>>> import numpy as np
>>> import numpy.linalg as la
>>> np.set_printoptions(suppress=True, linewidth=160)
>>> def rd(a):
...     return np.round(a, 1) + 0
... 
>>> data = np.array([[-3, 3, -1], [0, 0, 0], [0, 0, -1]])
>>> # triangular, det is the product of the diagonal
>>> rd(np.sort(np.abs(la.eigvals(data))))
array([0., 1., 3.])
>>> np.trace(data)
np.int64(-4)
>>> rd(np.abs(la.eigvals(data)).max())
np.float64(3.0)
>>> (data - data.T) / 2
array([[ 0. ,  1.5, -0.5],
       [-1.5,  0. ,  0. ],
       [ 0.5,  0. ,  0. ]])
>>> la.matrix_power(data, 2)
array([[ 9, -9,  4],
       [ 0,  0,  0],
       [ 0,  0,  1]])
>>> rd(la.det(data))
np.float64(0.0)
>>> np.einsum("ij,ji->", data, data)
np.int64(10)
>>> rd(la.det(data[::-1]))
np.float64(0.0)
>>> rd(la.eigvals(data))
array([-3.,  0., -1.])
>>> rd(la.det(data.T))
np.float64(0.0)
>>> rd(la.det(2 * data)), rd(la.det(data))
(np.float64(0.0), np.float64(0.0))
>>> np.einsum("ii->", data)
np.int64(-4)
>>> out = np.array([[1, -2, -2], [-2, 0, -1], [0, -2, 0]])
>>> out.T @ data.T
array([[-9,  0,  0],
       [ 8,  0,  2],
       [ 3,  0,  0]])
>>> np.einsum("ij->j", data)
array([-3,  3, -2])
>>> np.vstack([data, out.T]).shape
(6, 3)
>>> la.matrix_rank(data @ out)
np.int64(2)
>>> la.matrix_rank(np.vstack([data, out.T]))
np.int64(3)
>>> data @ out
array([[-9,  8,  3],
       [ 0,  0,  0],
       [ 0,  2,  0]])
>>> rk = la.matrix_rank(data)
>>> rk
np.int64(2)
>>> N = la.svd(data)[2][rk:].T
>>> [int(la.matrix_rank(np.delete(data, i, axis=0))) for i in range(3)]
[1, 2, 1]
>>> [int(la.matrix_rank(data[:, :j + 1])) for j in range(3)]
[1, 1, 2]
>>> rd(N @ N.T)
array([[0.5, 0.5, 0. ],
       [0.5, 0.5, 0. ],
       [0. , 0. , 0. ]])
>>> np.allclose(data @ N, 0)
True
>>> X = np.load("a.npy")
>>> X
array([[0, 1, 1],
       [1, 0, 1],
       [1, 1, 0]])
>>> # equal to its transpose
>>> (X + X.T) / 2
array([[0., 1., 1.],
       [1., 0., 1.],
       [1., 1., 0.]])
>>> (X - X.T) / 2
array([[0., 0., 0.],
       [0., 0., 0.],
       [0., 0., 0.]])
>>> np.allclose(X, X.T)
True
>>> rd(la.det(X))
np.float64(2.0)
>>> np.trace(X)
np.int64(0)
>>> ev, evecs = la.eigh(X)
>>> rd(evecs.T @ X @ evecs)
array([[-1.,  0.,  0.],
       [ 0., -1.,  0.],
       [ 0.,  0.,  2.]])
>>> (ev > 1e-8).sum(), (ev < -1e-8).sum()
(np.int64(1), np.int64(2))
>>> la.norm(X, axis=1).argmax()
np.int64(0)
>>> rd(la.norm(X, axis=0))
array([1.4, 1.4, 1.4])
>>> rd(la.norm(X, 1)), rd(la.norm(X, np.inf))
(np.float64(2.0), np.float64(2.0))
>>> q, Rm = la.qr(X)
>>> rd(q @ Rm)
array([[0., 1., 1.],
       [1., 0., 1.],
       [1., 1., 0.]])
>>> np.allclose(Rm.T @ Rm, X.T @ X)
True
>>> rd(q.T @ q)
array([[1., 0., 0.],
       [0., 1., 0.],
       [0., 0., 1.]])
>>> M = np.array([[-1.0, 0.0, 0.0], [0.0, 3.0, 4.0], [0.0, 4.0, 3.0]])
>>> M
array([[-1.,  0.,  0.],
       [ 0.,  3.,  4.],
       [ 0.,  4.,  3.]])
>>> # 2 blocks once reordered
>>> np.fft.fft(X[0])
array([ 2.+0.j, -1.+0.j, -1.+0.j])
>>> (X @ X)[0]
array([2, 1, 1])
>>> ev, evecs = la.eigh(M)
>>> rd(evecs @ np.diag(ev) @ evecs.T)
array([[-1.,  0.,  0.],
       [ 0.,  3.,  4.],
       [ 0.,  4.,  3.]])
>>> rd(la.eigvalsh(M + 4 * np.eye(3)))
array([ 3.,  3., 11.])
>>> np.unique(ev.round(6) + 0, return_counts=True)[1]
array([2, 1])
>>> np.abs(evecs[:, -1]).round(6).argmax()
np.int64(1)
>>> ev.sum(), np.trace(M)
(np.float64(5.0), np.float64(5.0))
>>> rd(evecs.T @ evecs)
array([[1., 0., 0.],
       [0., 1., 0.],
       [0., 0., 1.]])
>>> (ev > 1e-8).sum(), (ev < -1e-8).sum()
(np.int64(1), np.int64(2))
>>> ev
array([-1., -1.,  7.])
>>> rd(np.abs(evecs[:, -1]))
array([0. , 0.7, 0.7])
>>> r0 = np.array([1, 1])
>>> np.convolve(M[0], r0)
array([-1., -1.,  0.,  0.])
>>> out = la.inv(M)
>>> rd(la.det(M) * out)
array([[-7.,  0.,  0.],
       [ 0., -3.,  4.],
       [ 0.,  4., -3.]])
>>> np.allclose(out, M.T)
False
>>> rd(out)
array([[-1. ,  0. ,  0. ],
       [ 0. , -0.4,  0.6],
       [ 0. ,  0.6, -0.4]])
>>> rd(la.cond(M))
np.float64(7.0)
>>> M @ out
array([[1., 0., 0.],
       [0., 1., 0.],
       [0., 0., 1.]])
>>> r0 = np.array([3, -3, -3])
>>> out = M + np.outer(r0, np.eye(3)[0])
>>> la.matrix_rank(la.inv(out) - la.inv(M), tol=1e-8)
np.int64(1)
>>> E = np.load("test2.npy")
>>> rd(E)
array([[-0.3, -0.8, -0.5, -0.2],
       [ 0.7, -0.1, -0.4,  0.6],
       [ 0.4,  0.2, -0.4, -0.8],
       [-0.4,  0.5, -0.7,  0.3]])
>>> vec = np.array([2, 5, -2, -4])
>>> rhs = E @ vec
>>> rd(rhs)
array([-3. , -0.8,  6. ,  2. ])
>>> rd(la.solve(E, rhs + E[:, 3]))
array([ 2.,  5., -2., -3.])
>>> rd(la.solve(E.T, E[0]))
array([1., 0., 0., 0.])
>>> rd(la.solve(E, -3 * rhs))
array([ -6., -15.,   6.,  12.])
>>> rd(la.solve(E, rhs))
array([ 2.,  5., -2., -4.])
>>> rd(la.norm(E, axis=0))
array([1., 1., 1., 1.])
>>> rd(E @ E.T)
array([[1., 0., 0., 0.],
       [0., 1., 0., 0.],
       [0., 0., 1., 0.],
       [0., 0., 0., 1.]])
>>> rd(E[:, 3] @ E[:, 2])
np.float64(0.0)
>>> vec = np.array([-3, -9, -5, -2])
>>> rd(la.norm(vec)), rd(la.norm(E @ vec))
(np.float64(10.9), np.float64(10.9))
>>> rd(la.det(E))
np.float64(-1.0)
>>> rd(la.inv(E))
array([[-0.3,  0.7,  0.4, -0.4],
       [-0.8, -0.1,  0.2,  0.5],
       [-0.5, -0.4, -0.4, -0.7],
       [-0.2,  0.6, -0.8,  0.3]])
>>> rd(np.sort(np.abs(np.degrees(np.angle(la.eigvals(E))))))
array([  0. , 106.5, 106.5, 180. ])
>>> vec = np.array([-4, 2, 6])
>>> (X @ vec).argmax()
np.int64(0)
>>> (X * vec).sum(axis=1)
array([ 8,  2, -2])
>>> np.sign((X @ vec).round(6))
array([ 1,  1, -1])
>>> X @ (2 * vec)
array([16,  4, -4])
>>> X @ vec
array([ 8,  2, -2])
